In [1]: import numpy as np

In [2]: np.set_printoptions(precision=3, suppress=True, linewidth=100)

In [3]: m1 = np.array([[16, -3, 3, -2], [-1, 18, -1, 2], [3, 1, -12, 3], [1, 2, -1, 20]])

In [4]: G = m1.T @ m1

In [5]: print(np.allclose(G, G.T))
True

In [6]: print(np.trace(G), (m1 ** 2).sum())
1177 1177

In [7]: print(np.linalg.matrix_rank(G))
4

In [8]: print(np.diag(G))
[267 338 155 417]

In [9]: mat = np.load("x.npy")

In [10]: print(mat)
[[ 12.959   0.13   -6.695  -0.977]
 [ 20.032   2.297  -0.471   3.241]
 [  9.179  -4.338  -7.32   -2.96 ]
 [  6.459  -2.417 -11.374  -0.484]
 [ -7.432  -2.345  -8.185  -0.829]
 [ -0.22    6.48    3.585  -4.68 ]
 [  8.524   0.193  -5.909  -9.911]
 [ -2.349  -9.333   5.571   1.751]
 [ -6.586   1.656  -1.489  -1.567]
 [-13.156   5.115  -2.126   1.393]
 [  3.328  -4.09   -2.933  -7.297]
 [  0.254  -0.109  -1.148   1.735]
 [  0.648   6.485  12.909   3.355]
 [ -1.86   -6.976  -2.169   0.155]
 [ -5.856  -3.789  -5.576   0.117]
 [ -7.106   2.499 -10.982   0.752]
 [ -1.326  -2.32  -13.29   -2.461]
 [ -1.409   1.331 -13.958  -3.746]
 [ -7.199   5.687  -5.178   3.965]
 [ 11.229  -3.293  -4.054  -6.932]
 [ -6.819   0.123   6.102   1.924]
 [ -1.797  -0.341  -0.138   2.032]
 [ -1.055   4.358   4.925  -6.943]
 [ 10.787  -1.417   7.233  -8.205]
 [  7.99    8.284   6.144   3.623]
 [ 12.02    2.287  -1.209  -6.248]
 [  9.62   -8.93    5.732  -4.299]]

In [11]: blk = np.stack([mat, -3 * mat, mat[::-1]])

In [12]: print(np.einsum("bij,cij->bc", blk, blk))
[[  4150.058 -12450.173    420.593]
 [-12450.173  37350.52   -1261.779]
 [   420.593  -1261.779   4150.058]]

In [13]: print(blk.shape)
(3, 27, 4)

In [14]: print(np.linalg.norm(blk, axis=(1, 2)))
[ 64.421 193.263  64.421]

In [15]: d = np.linalg.norm(mat[:, None] - mat[None], axis=-1)

In [16]: print(np.flatnonzero(d[13] < d.mean() / 2))
[11 13 14 21]

In [17]: print((d + 1e9 * np.eye(27)).round(6).argmin(axis=1))
[ 2  0 19  2 14 22 19 13 21 18  6 21 24 14  4  4 17 16  9  2 21 11  5 26 12 19 23]

In [18]: print(d[13].round(6).argsort(kind="stable")[:4])
[13 14 21 11]

In [19]: print(d.shape)
(27, 27)

In [20]: x = np.array([0, 6, -6, -6])

In [21]: rhs = mat @ x

In [22]: print(np.round(np.linalg.pinv(mat) @ mat, 3) + 0)
[[1. 0. 0. 0.]
 [0. 1. 0. 0.]
 [0. 0. 1. 0.]
 [0. 0. 0. 1.]]

In [23]: print(np.round(np.linalg.lstsq(mat, rhs)[0], 3) + 0)
[ 0.  6. -6. -6.]

In [24]: rng = np.random.default_rng(236)

In [25]: rhs = rhs + 0.1 * rng.normal(size=27)

In [26]: print(rhs)
[  46.877   -2.678   35.682   56.861   39.985   45.311   95.923 -100.051   28.334   35.003   36.86
   -4.022  -58.575  -29.61     9.909   76.305   80.648  114.212   41.278   46.166  -47.445  -13.511
   38.237   -2.611   -8.917   58.452  -61.983]

In [27]: b, *_ = np.linalg.lstsq(mat, rhs)

In [28]: print(round(np.linalg.norm(rhs - mat @ b), 3))
0.45

In [29]: print(np.round(mat.T @ (rhs - mat @ b), 3) + 0)
[0. 0. 0. 0.]

In [30]: print([round(float(np.linalg.norm(np.linalg.solve(mat.T @ mat + lam * np.eye(4), mat.T @ rhs))), 2) for lam in (0, 1, 10, 100)])
[10.38, 10.36, 10.19, 8.78]

In [31]: x = np.array([4, 2, 0, 1])

In [32]: rhs = mat @ x

In [33]: b, lr = np.zeros(4), 1 / np.linalg.norm(mat, 2) ** 2

In [34]: for i in range(30):
    ...:     b -= lr * mat.T @ (mat @ b - rhs)
    ...:     if i % 5 == 0: print(i, round(np.linalg.norm(mat @ b - rhs), 3))
    ...: 
0 50.296
5 11.771
10 3.213
15 1.015
20 0.351
25 0.126

In [35]: print(np.round(np.linalg.cond(mat), 3))
2.347

In [36]: K = np.array([[3, 2, 3, 2], [2, 1, 2, 1], [3, 2, 3, 2], [2, 1, 2, 1]])

In [37]: print(np.round(np.linalg.eigvals(K).sum().real, 3))
8.0

In [38]: print(np.round(np.linalg.eigvals(K), 3) + 0)
[ 8.472 -0.472  0.     0.   ]

In [39]: print(np.einsum("ij,ji->", K, K))
72

In [40]: print(np.kron(np.eye(2, dtype=int), K))
[[3 2 3 2 0 0 0 0]
 [2 1 2 1 0 0 0 0]
 [3 2 3 2 0 0 0 0]
 [2 1 2 1 0 0 0 0]
 [0 0 0 0 3 2 3 2]
 [0 0 0 0 2 1 2 1]
 [0 0 0 0 3 2 3 2]
 [0 0 0 0 2 1 2 1]]

In [41]: rank = np.linalg.matrix_rank(K)

In [42]: print(rank)
2

In [43]: null = np.linalg.svd(K)[2][rank:].T

In [44]: print(np.linalg.matrix_rank(K.T @ K), np.linalg.matrix_rank(K @ K.T))
2 2

In [45]: print(null.shape)
(4, 2)

In [46]: print(np.round(K @ null, 3) + 0)
[[0. 0.]
 [0. 0.]
 [0. 0.]
 [0. 0.]]

In [47]: print(np.round(null @ null.T, 3) + 0)
[[ 0.5  0.  -0.5  0. ]
 [ 0.   0.5  0.  -0.5]
 [-0.5  0.   0.5  0. ]
 [ 0.  -0.5  0.   0.5]]

In [48]: M = np.loadtxt("a.csv", delimiter=",")

In [49]: print(M)
[[3. 2. 0. 0. 2. 0. 0.]
 [2. 3. 0. 0. 2. 0. 0.]
 [0. 0. 3. 0. 0. 2. 2.]
 [0. 0. 0. 3. 0. 0. 0.]
 [2. 2. 0. 0. 3. 0. 0.]
 [0. 0. 2. 0. 0. 3. 2.]
 [0. 0. 2. 0. 0. 2. 3.]]

In [50]: Lm = np.linalg.cholesky(M)

In [51]: print(np.diag(Lm) ** 2)
[3.    1.667 3.    3.    1.4   1.667 1.4  ]

In [52]: print(M / np.sqrt(np.outer(np.diag(M), np.diag(M))))
[[1.    0.667 0.    0.    0.667 0.    0.   ]
 [0.667 1.    0.    0.    0.667 0.    0.   ]
 [0.    0.    1.    0.    0.    0.667 0.667]
 [0.    0.    0.    1.    0.    0.    0.   ]
 [0.667 0.667 0.    0.    1.    0.    0.   ]
 [0.    0.    0.667 0.    0.    1.    0.667]
 [0.    0.    0.667 0.    0.    0.667 1.   ]]

In [53]: print(Lm)
[[1.732 0.    0.    0.    0.    0.    0.   ]
 [1.155 1.291 0.    0.    0.    0.    0.   ]
 [0.    0.    1.732 0.    0.    0.    0.   ]
 [0.    0.    0.    1.732 0.    0.    0.   ]
 [1.155 0.516 0.    0.    1.183 0.    0.   ]
 [0.    0.    1.155 0.    0.    1.291 0.   ]
 [0.    0.    1.155 0.    0.    0.516 1.183]]

In [54]: print(np.linalg.eigvalsh(M).min() > 0)
True

In [55]: print(np.poly(m1))
[     1.    -42.    310.   6077. -69830.]

In [56]: print(np.einsum("ii->", m1))
42

In [57]: print(np.linalg.eigvals(m1))
[-12.179  15.099  18.108  20.972]

In [58]: print(round(np.linalg.det(m1.T), 3))
-69830.0

In [59]: evals, vecs = np.linalg.eigh(M)

In [60]: print(round(float(evals.sum()), 3), np.trace(M))
21.0 21.0

In [61]: print(np.linalg.svd(M, compute_uv=False))
[7. 7. 3. 1. 1. 1. 1.]

In [62]: print(np.unique(evals.round(6) + 0, return_counts=True)[1])
[4 1 2]

In [63]: arr, _ = np.linalg.qr(np.array([[0.6, -1.5, -0.6, 2.2, -0.1],
    ...:     [0.2, -0.1, 3.3, 0.7, -0.5],
    ...:     [1.5, 1.0, 0.7, 1.6, 1.7],
    ...:     [0.5, 1.4, -0.3, 1.1, 0.7],
    ...:     [-0.6, -2.5, -0.4, -1.4, -0.6]]))

In [64]: print(arr.round(3) + 0)
[[-0.332 -0.667  0.216 -0.623 -0.101]
 [-0.111 -0.09  -0.96  -0.2    0.132]
 [-0.831 -0.093 -0.017  0.546 -0.056]
 [-0.277  0.323  0.175 -0.275  0.845]
 [ 0.332 -0.659  0.     0.446  0.506]]

In [65]: B = np.linalg.inv(arr)

In [66]: print((np.abs(B) > 1e-9).astype(int))
[[1 1 1 1 1]
 [1 1 1 1 1]
 [1 1 1 1 1]
 [1 1 1 1 1]
 [1 1 1 1 1]]

In [67]: print(np.round(np.linalg.slogdet(arr)[0], 3))
1.0

In [68]: print(np.round(np.linalg.cond(arr), 3))
1.0

In [69]: X = np.load("block4.npy")

In [70]: print(X)
[[3. 2. 0. 0. 0.]
 [2. 3. 0. 0. 0.]
 [0. 0. 3. 0. 0.]
 [0. 0. 0. 3. 2.]
 [0. 0. 0. 2. 3.]]

In [71]: print(np.einsum("ij,ji->", X, X))
61.0

In [72]: print(np.poly(X))
[   1.  -15.   82. -198.  205.  -75.]

In [73]: print(round(np.linalg.det(X[::-1]), 3))
75.0

In [74]: evals, vecs = np.linalg.eigh(X)

In [75]: x = np.array([3, 1, 1, 1, 0])

In [76]: print(np.abs(X).sum(axis=1).max(), np.abs(evals).max())
5.0 5.0

In [77]: print(vecs * np.abs(evals) @ vecs.T)
[[3. 2. 0. 0. 0.]
 [2. 3. 0. 0. 0.]
 [0. 0. 3. 0. 0.]
 [0. 0. 0. 3. 2.]
 [0. 0. 0. 2. 3.]]

In [78]: print(x @ X @ x / (x @ x), round(evals[0], 3), evals[-1])
4.0 1.0 5.0

In [79]: print(vecs * np.sqrt(evals) @ vecs.T)
[[1.618 0.618 0.    0.    0.   ]
 [0.618 1.618 0.    0.    0.   ]
 [0.    0.    1.732 0.    0.   ]
 [0.    0.    0.    1.618 0.618]
 [0.    0.    0.    0.618 1.618]]

In [80]: print(vecs * np.maximum(evals, 0) @ vecs.T)
[[3. 2. 0. 0. 0.]
 [2. 3. 0. 0. 0.]
 [0. 0. 3. 0. 0.]
 [0. 0. 0. 3. 2.]
 [0. 0. 0. 2. 3.]]

In [81]: q, R = np.linalg.qr(X)

In [82]: print(np.round(q.T @ q, 3) + 0)
[[1. 0. 0. 0. 0.]
 [0. 1. 0. 0. 0.]
 [0. 0. 1. 0. 0.]
 [0. 0. 0. 1. 0.]
 [0. 0. 0. 0. 1.]]

In [83]: print(np.trace(q @ q.T))
5.0

In [84]: print(q)
[[-0.832 -0.555  0.     0.     0.   ]
 [-0.555  0.832  0.     0.     0.   ]
 [-0.    -0.     1.     0.     0.   ]
 [-0.    -0.    -0.    -0.832 -0.555]
 [-0.    -0.    -0.    -0.555  0.832]]

In [85]: r0 = np.array([5, -4, -2, -2])

In [86]: B = m1 + np.outer(r0, np.eye(4)[3])

In [87]: print(B)
[[ 16.  -3.   3.   3.]
 [ -1.  18.  -1.  -2.]
 [  3.   1. -12.   1.]
 [  1.   2.  -1.  18.]]

In [88]: print(np.linalg.matrix_rank(B - m1))
1

In [89]: x = np.array([5, 2, 5, 2, -1])

In [90]: rhs = X @ x

In [91]: b, lr = np.zeros(5), 1 / np.linalg.norm(X, 2) ** 2

In [92]: for i in range(50):
    ...:     b -= lr * X.T @ (X @ b - rhs)
    ...:     if i % 10 == 0: print(i, round(np.linalg.norm(X @ b - rhs), 3))
    ...: 
0 10.023
10 1.918
20 1.273
30 0.846
40 0.563

In [93]: print(round(float(np.linalg.cond(X)), 3))
5.0

In [94]: print(b)
[ 4.805  2.195  5.     1.805 -0.805]
